$ python -q
>>> import numpy as np
>>> from numpy import linalg as LA
>>> np.set_printoptions(suppress=True, linewidth=120)
>>> X = np.loadtxt("arr.csv", delimiter=",")
>>> X
array([[  1.5,  38.9,  61.5, -21. ,   0.4, 100.1],
       [ -0.1,  41.4,  59.9, -21.4,   0.1, 100.2],
       [ -1.3,  38.3,  60.9, -18.3,  -0.1, 100.2],
       [ -0.9,  39.4,  59.9, -20.3,  -0.4,  98.5],
       [ -0.2,  39.3,  59.9, -20.9,   0.7,  98.7],
       [ -1.5,  39.1,  61.7, -19.1,   0.8,  99.5],
       [ -0.2,  39.1,  60.4, -20.3,  -0.9, 100.9],
       [ -0.1,  39.3,  60.4, -20.6,   0.7, 100. ],
       [  0.9,  40.7,  60.8, -20.1,   0.6, 100.3],
       [  0.3,  38.7,  60.8, -20.9,  -0.2, 100.8],
       [ -0.2,  39.8,  59.5, -18.9,  -2.3, 100.2],
       [  1. ,  42. ,  58.9, -20.1,  -0.3, 101.6],
       [ -0.8,  41.3,  59.4, -21.8,  -0.9,  99.1],
       [ -1.2,  38.2,  59.7, -21.5,   0.9,  98.7],
       [ -1.2,  39.4,  61.5, -19.2,   0.4, 100.7],
       [ -0.4,  39.2,  59.7, -21.7,   0.8, 100.6],
       [  1.7,  42.2,  58.9, -21.1,   0.6, 100.4],
       [ -0.3,  39.3,  59.7, -18.7,  -1.7,  99.4],
       [ -0.5,  39.9,  57.6, -20.4,   0.1, 100.6],
       [  0.5,  39.3,  59.4, -20.1,   0.1, 100.9],
       [  0.5,  41. ,  61.1, -21.4,   0. , 100.4],
       [ -0.2,  39.7,  58.9, -20. ,  -0.8,  99.4],
       [  0.8,  38.7,  60.3, -20.4,   0.2,  99.2],
       [ -1.5,  40.9,  61.9, -18.6,  -1.8,  99.9],
       [ -0.2,  41.2,  61.3, -19. ,  -2.4, 100.5],
       [ -1.2,  38.6,  57.6, -19.4,   0. , 100.8],
       [  0.4,  40.4,  60.4, -19.8,   0.4,  99.3],
       [ -0.3,  40.1,  60.2, -19.4,   0.3, 100.1],
       [  0.3,  40. ,  60.6, -19.1,  -1.9, 102. ],
       [ -1.4,  40.8,  60.4, -20.8,  -1.2, 100.3],
       [  0.5,  39.6,  57.6, -22.1,   1.6,  99.4],
       [  0. ,  41. ,  61.4, -21. ,   2.4,  99.7],
       [  2.1,  41.6,  61. , -20.6,   0.3, 100.1],
       [  1.4,  39.1,  60.2, -20.4,   1.5,  99.8],
       [  1.9,  37.9,  60. , -22.3,   0.9, 100.8],
       [  0. ,  40.4,  60.3, -19.9,   0.3, 102.6],
       [ -0.5,  40.3,  61.3, -21.2,   0. , 100.3],
       [  0.3,  37.7,  60. , -19.6,   0.9, 100. ],
       [  1.2,  40. ,  58.4, -19.5,  -1.2,  99.2],
       [  2. ,  40.2,  57.3, -19.4,   1.7, 100.3],
       [  1.4,  39.9,  59.3, -20.5,   0.7,  99.9],
       [  0.8,  38.1,  59.8, -19.4,   0.1, 100.2],
       [ -0.1,  39.1,  59.6, -21.8,   0. ,  99. ],
       [  1.4,  41.3,  59. , -20. ,  -0.3,  99.3]])
>>> left, sv, VT = LA.svd(X, full_matrices=False)
>>> (sv > 1e-8).sum()
np.int64(6)
